>>> import numpy as np
>>> np.set_printoptions(precision=2, suppress=True, linewidth=140, floatmode="fixed")
>>> def rnd(a):
...     return np.round(a, 2) + 0
... 
>>> data = np.load("layer18.npy")
>>> data
array([[-0.63, -0.21,  0.56,  0.35],
       [-0.18,  0.30,  0.46, -0.56],
       [-1.17,  0.51,  1.79, -1.00],
       [ 0.45,  1.17,  0.45, -2.12]])
>>> rnd(np.einsum("ii->", data))
np.float64(-0.66)
>>> rnd(np.linalg.det(data[::-1]))
np.float64(0.0)
>>> np.kron(np.eye(2, dtype=int), data)
array([[-0.63, -0.21,  0.56,  0.35, -0.00, -0.00,  0.00,  0.00],
       [-0.18,  0.30,  0.46, -0.56, -0.00,  0.00,  0.00, -0.00],
       [-1.17,  0.51,  1.79, -1.00, -0.00,  0.00,  0.00, -0.00],
       [ 0.45,  1.17,  0.45, -2.12,  0.00,  0.00,  0.00, -0.00],
       [-0.00, -0.00,  0.00,  0.00, -0.63, -0.21,  0.56,  0.35],
       [-0.00,  0.00,  0.00, -0.00, -0.18,  0.30,  0.46, -0.56],
       [-0.00,  0.00,  0.00, -0.00, -1.17,  0.51,  1.79, -1.00],
       [ 0.00,  0.00,  0.00, -0.00,  0.45,  1.17,  0.45, -2.12]])
>>> rnd(np.einsum("ij,ji->", data, data))
np.float64(5.52)
>>> rnd(np.poly(data))
array([ 1.00,  0.66, -2.54,  0.00,  0.00])
>>> rng = np.random.default_rng(20)
>>> z = rng.permutation(4)
>>> z
array([0, 1, 3, 2])
>>> out = data[z][:, z]
>>> rnd(np.linalg.det(out)), rnd(np.linalg.det(data[z]))
(np.float64(0.0), np.float64(0.0))
>>> rnd(np.trace(out))
np.float64(-0.66)
>>> np.diag(out)
array([-0.63,  0.30, -2.12,  1.79])
>>> K = np.loadtxt("dump.csv", delimiter=",")
>>> K
array([[0.00, 1.00, 0.00],
       [1.00, 0.00, 0.00],
       [0.00, 0.00, 0.00]])
>>> [round(float(np.linalg.det(K[:i, :i])), 2) + 0 for i in range(1, 4)]
[0.0, -1.0, 0.0]
>>> z = rng.permutation(3)
>>> z
array([2, 0, 1])
>>> out = K[z][:, z]
>>> np.trace(out)
np.float64(0.0)
>>> rnd(np.linalg.det(out)), rnd(np.linalg.det(K[z]))
(np.float64(0.0), np.float64(0.0))
>>> rnd(np.sort(np.abs(np.linalg.eigvals(out))))
array([0.00, 1.00, 1.00])
>>> np.diag(out)
array([0.00, 0.00, 0.00])
>>> w, evecs = np.linalg.eigh(K)
>>> rnd(np.linalg.eigvalsh(K @ K))
array([0.00, 1.00, 1.00])
>>> rnd(evecs.T @ K @ evecs)
array([[-1.00,  0.00,  0.00],
       [ 0.00,  0.00,  0.00],
       [ 0.00,  0.00,  1.00]])
>>> [round(float(x), 2) for x in np.linalg.svd(data, compute_uv=False)[:3]]
[3.11, 1.98, 0.0]
>>> np.argsort(-np.linalg.norm(data, axis=0).round(6), kind="stable")[:3]
array([3, 2, 0])
>>> rnd(np.linalg.norm(data, 2) / np.linalg.norm(data))
np.float64(0.84)
>>> r = np.linalg.matrix_rank(K)
>>> r
np.int64(2)
>>> null = np.linalg.svd(K)[2][r:].T
>>> [int(np.linalg.matrix_rank(K[:, :j + 1])) for j in range(3)]
[1, 2, 2]
>>> null[:, 0] / null[np.abs(null[:, 0]).round(6).argmax(), 0]
array([0.00, 0.00, 1.00])
>>> null.shape
(3, 1)
>>> K @ null
array([[0.00],
       [0.00],
       [0.00]])
